$ python3 -q
>>> import numpy as np
>>> np.set_printoptions(precision=2, suppress=True, linewidth=160, sign=" ")
>>> def rnd(a):
...     return np.round(a, 2) + 0
... 
>>> E = np.load("m.npy")
>>> print(E)
[[ 0  0  0  0  1  0  0  1  0]
 [ 0  0  0  1  0  0  1  1  0]
 [ 0  0  0  0  1  0  0  1  0]
 [ 0  1  0  0  0  0  0  1  1]
 [ 1  0  1  0  0  1  0  0  0]
 [ 0  0  0  0  1  0  0  0  0]
 [ 0  1  0  0  0  0  0  0  0]
 [ 1  1  1  1  0  0  0  0  0]
 [ 0  0  0  1  0  0  0  0  0]]
>>> # column 2 repeats column 0
>>> Y = E / np.linalg.norm(E, axis=1, keepdims=True)
>>> G = Y @ Y.T
>>> print(rnd(G[6]))
[ 0.    0.    0.    0.58  0.    0.    1.    0.5   0.  ]
>>> print(np.degrees(np.arccos(np.clip(G[6, 1], -1, 1))))
90.0
>>> print([round(float(np.linalg.det(E[:i, :i])), 2) + 0 for i in range(1, 10)])
[0.0, 0.0, 0.0, 0.0, 0.0, 0.0, 0.0, 0.0, 0.0]
>>> print(rnd(np.linalg.eigvalsh(E).min()))
-2.31
>>> print(np.all(np.linalg.eigvalsh(E) > 0))
False
>>> print(rnd(np.linalg.det(E)))
0.0
>>> np.linalg.determinant(E)
Traceback (most recent call last):
  File "<python-input-14>", line 1, in <module>
    np.linalg.determinant(E)
    ^^^^^^^^^^^^^^^^^^^^^
AttributeError: module 'numpy.linalg' has no attribute 'determinant'
>>> print(np.allclose(E @ E.T, E.T @ E))
True
>>> print(rnd(np.sort(np.abs(np.linalg.eigvals(E)))))
[ 0.    0.35  0.47  0.62  1.16  1.62  1.69  2.31  2.67]
>>> print(rnd(np.abs(np.linalg.eigvals(E)).max()))
2.67
>>> X = np.loadtxt("block5.csv", delimiter=",")
>>> print(X)
[[ 0.03 -3.87  0.23  0.2   0.01 -0.03  0.21 -0.02]
 [ 0.02  0.28 -1.15 -0.09  0.    0.31  0.04  0.  ]
 [-0.14 -0.74  0.26 -0.33  0.03 -0.72  0.06  0.08]
 [-0.02  8.33  2.57 -0.72 -0.03 -0.48  0.2   0.01]
 [-0.04 -2.15  0.58  0.78  0.02 -0.44  0.16 -0.09]
 [ 0.05 -1.46 -1.59 -0.43 -0.02  0.54  0.29 -0.06]
 [ 0.05 -0.37 -0.87 -0.39 -0.02 -0.03  0.3   0.  ]
 [-0.03  0.64  2.43 -1.71 -0.02 -0.31  0.01  0.06]
 [ 0.18 -1.62  2.21 -1.71  0.02 -0.18 -0.02 -0.07]
 [-0.03 -0.97  0.81  0.88 -0.01  0.09 -0.15  0.04]
 [ 0.01  1.93 -0.92 -0.12  0.    0.54  0.19 -0.01]
 [ 0.04 -0.82  2.35 -0.31  0.02 -0.56  0.02  0.09]
 [-0.21  3.99  0.79 -1.78  0.    0.41 -0.03  0.05]
 [ 0.02  2.13 -0.1  -0.38  0.01  0.31  0.16 -0.08]
 [-0.21 -1.56  3.7   0.09 -0.05  0.13 -0.04 -0.02]
 [-0.14  3.65 -0.11 -0.35  0.05 -0.12 -0.04 -0.09]
 [-0.14 -1.72 -1.36  0.97  0.04  0.06 -0.42 -0.02]
 [ 0.06 -0.12 -1.2  -0.29  0.   -0.39  0.06  0.09]
 [ 0.02 -4.88 -0.53  1.07  0.03 -0.31 -0.31 -0.08]
 [-0.16 -0.6  -0.58 -0.52  0.   -0.01  0.05 -0.04]
 [ 0.03 -0.56 -2.62 -0.26  0.01  0.66 -0.05  0.06]
 [ 0.05  3.02  1.    0.67 -0.02  0.4  -0.38  0.03]
 [-0.06 -1.78 -0.99 -0.15  0.02 -0.01 -0.33 -0.02]
 [ 0.01 -2.35  0.38  1.76  0.    0.05  0.26  0.04]
 [-0.17  2.62 -1.11  0.    0.03  0.02 -0.03  0.05]
 [-0.1   1.2   2.89 -0.08 -0.04  0.32 -0.17  0.01]
 [ 0.07 -4.26 -0.64 -1.18 -0.03  0.42  0.01  0.02]
 [-0.02  6.3  -0.47  0.75  0.01 -1.24  0.22  0.06]
 [ 0.1   0.8   1.18 -0.17 -0.01  0.1   0.22  0.01]
 [-0.09 -2.91  2.47  1.4  -0.02  0.01  0.28 -0.06]
 [ 0.25 -3.04  1.34 -0.22 -0.01 -0.64 -0.28 -0.03]
 [-0.16 -0.48  2.14  0.18 -0.02 -0.4  -0.23  0.08]
 [-0.01 -1.51  1.16  1.08  0.02  0.16 -0.15  0.07]
 [ 0.04  1.74 -1.06  0.91  0.   -0.27  0.    0.04]
 [ 0.11 -0.64  0.06 -0.16 -0.01 -0.04 -0.11 -0.02]
 [-0.14  2.02  1.61  0.29  0.02 -0.4  -0.25  0.03]
 [-0.1  -0.42 -2.12  0.5  -0.01 -0.6  -0.12 -0.04]
 [ 0.03 -0.23  0.29  0.57  0.02 -0.46  0.26 -0.01]
 [-0.15 -0.67 -0.22  0.42  0.    0.58 -0.11  0.01]]
>>> C = X[[18, 9]].astype(float)
>>> for _ in range(3):
...     idx = np.linalg.norm(X[:, None] - C, axis=-1).argmin(axis=1)
...     C = np.array([X[idx == j].mean(axis=0) for j in range(2)])
... 
>>> print(idx)
[ 0  1  1  1  0  1  1  1  0  1  1  1  1  1  0  1  0  1  0  1  1  1  0  0  1  1  0  1  1  0  0  1  0  1  1  1  1  1  1]
>>> print(rnd(C))
[[ 0.   -2.64  0.71  0.34  0.   -0.06 -0.05 -0.02]
 [-0.04  1.13  0.16 -0.11  0.   -0.06  0.02  0.02]]
>>> print(np.abs(C[1] - C[0]).argmax())
1
>>> print(np.bincount(idx))
[ 12  27]
>>> print(rnd(C[1] - C[0]))
[-0.04  3.77 -0.55 -0.45  0.    0.    0.07  0.04]
>>> Y = np.c_[X[:, :4] @ np.array([[2, 0, -3, -2], [3, -1, 3, -3], [-3, 1, 3, 3], [-3, 0, 2, -2]]), np.array([-5, -4, 4, -4, -5, -4, -3, 0, 2, -5, 0, -5, -3, 0, 4, -5, -3, -5, 2, 4, -3, 1, 4, 1, 4, -1, -3, -1, -5, -2, -5, -4, -3, 3, 0, 2, 1, 3, -3])]
>>> print(rnd(Y))
[[-12.84   4.1  -10.61  11.84  -5.  ]
 [  4.6   -1.43  -2.85  -4.15  -4.  ]
 [ -2.29   1.    -1.68   3.94   4.  ]
 [ 19.4   -5.76  31.32 -15.8   -4.  ]
 [-10.61   2.73  -3.03   6.71  -5.  ]
 [  1.78  -0.13 -10.16   0.37  -4.  ]
 [  2.77  -0.5   -4.65  -0.82  -3.  ]
 [ -0.3    1.79   5.88   8.85   0.  ]
 [ -6.     3.83  -2.19  14.55   2.  ]
 [ -8.04   1.78   1.37   3.64  -5.  ]
 [  8.93  -2.85   2.76  -8.33   0.  ]
 [ -8.5    3.17   3.85  10.05  -5.  ]
 [ 14.52  -3.2   11.41  -5.62  -3.  ]
 [  7.87  -2.23   5.27  -5.97   0.  ]
 [-16.47   5.26   7.23  16.02   4.  ]
 [ 12.05  -3.76  10.34 -10.3   -5.  ]
 [ -4.27   0.36  -6.88  -0.58  -3.  ]
 [  4.23  -1.08  -4.72  -2.78  -5.  ]
 [-16.22   4.35 -14.15  10.87   2.  ]
 [  1.18   0.02  -4.1    1.42   4.  ]
 [  7.02  -2.06 -10.15  -5.72  -3.  ]
 [  4.15  -2.02  13.25  -7.5    1.  ]
 [ -2.04   0.79  -8.43   2.79   4.  ]
 [-13.45   2.73  -2.42   4.65   1.  ]
 [ 10.85  -3.73   5.04 -10.85   4.  ]
 [ -5.03   1.69  12.41   5.43  -1.  ]
 [ -7.18   3.62 -17.27  13.08  -3.  ]
 [ 18.02  -6.77  19.05 -21.77  -1.  ]
 [ -0.43   0.38   5.3    1.28  -5.  ]
 [-20.52   5.38   1.75  13.52  -2.  ]
 [-11.98   4.38  -6.29  13.08  -5.  ]
 [ -8.72   2.62   5.82   7.82  -4.  ]
 [-11.27   2.67   1.14   5.87  -3.  ]
 [  5.75  -2.8    3.74 -10.3    3.  ]
 [ -1.4    0.7   -2.39   2.2    0.  ]
 [  0.08  -0.41  11.89  -1.53   2.  ]
 [  3.4   -1.7   -6.32  -5.9    1.  ]
 [ -3.21   0.52   1.23   0.36   3.  ]
 [ -2.91   0.45  -1.38   0.81  -3.  ]]
>>> print(np.linalg.matrix_rank(np.c_[X, Y]))
9
>>> print(rnd(np.linalg.norm(Y - X @ np.linalg.lstsq(X, Y)[0], axis=0)))
[  0.     0.     0.     0.    20.34]
>>> print(rnd(np.linalg.norm(np.linalg.qr(X)[0].T @ Y, axis=0) ** 2 / ((Y ** 2).sum(axis=0) + 1e-12)))
[ 1.    1.    1.    1.    0.07]
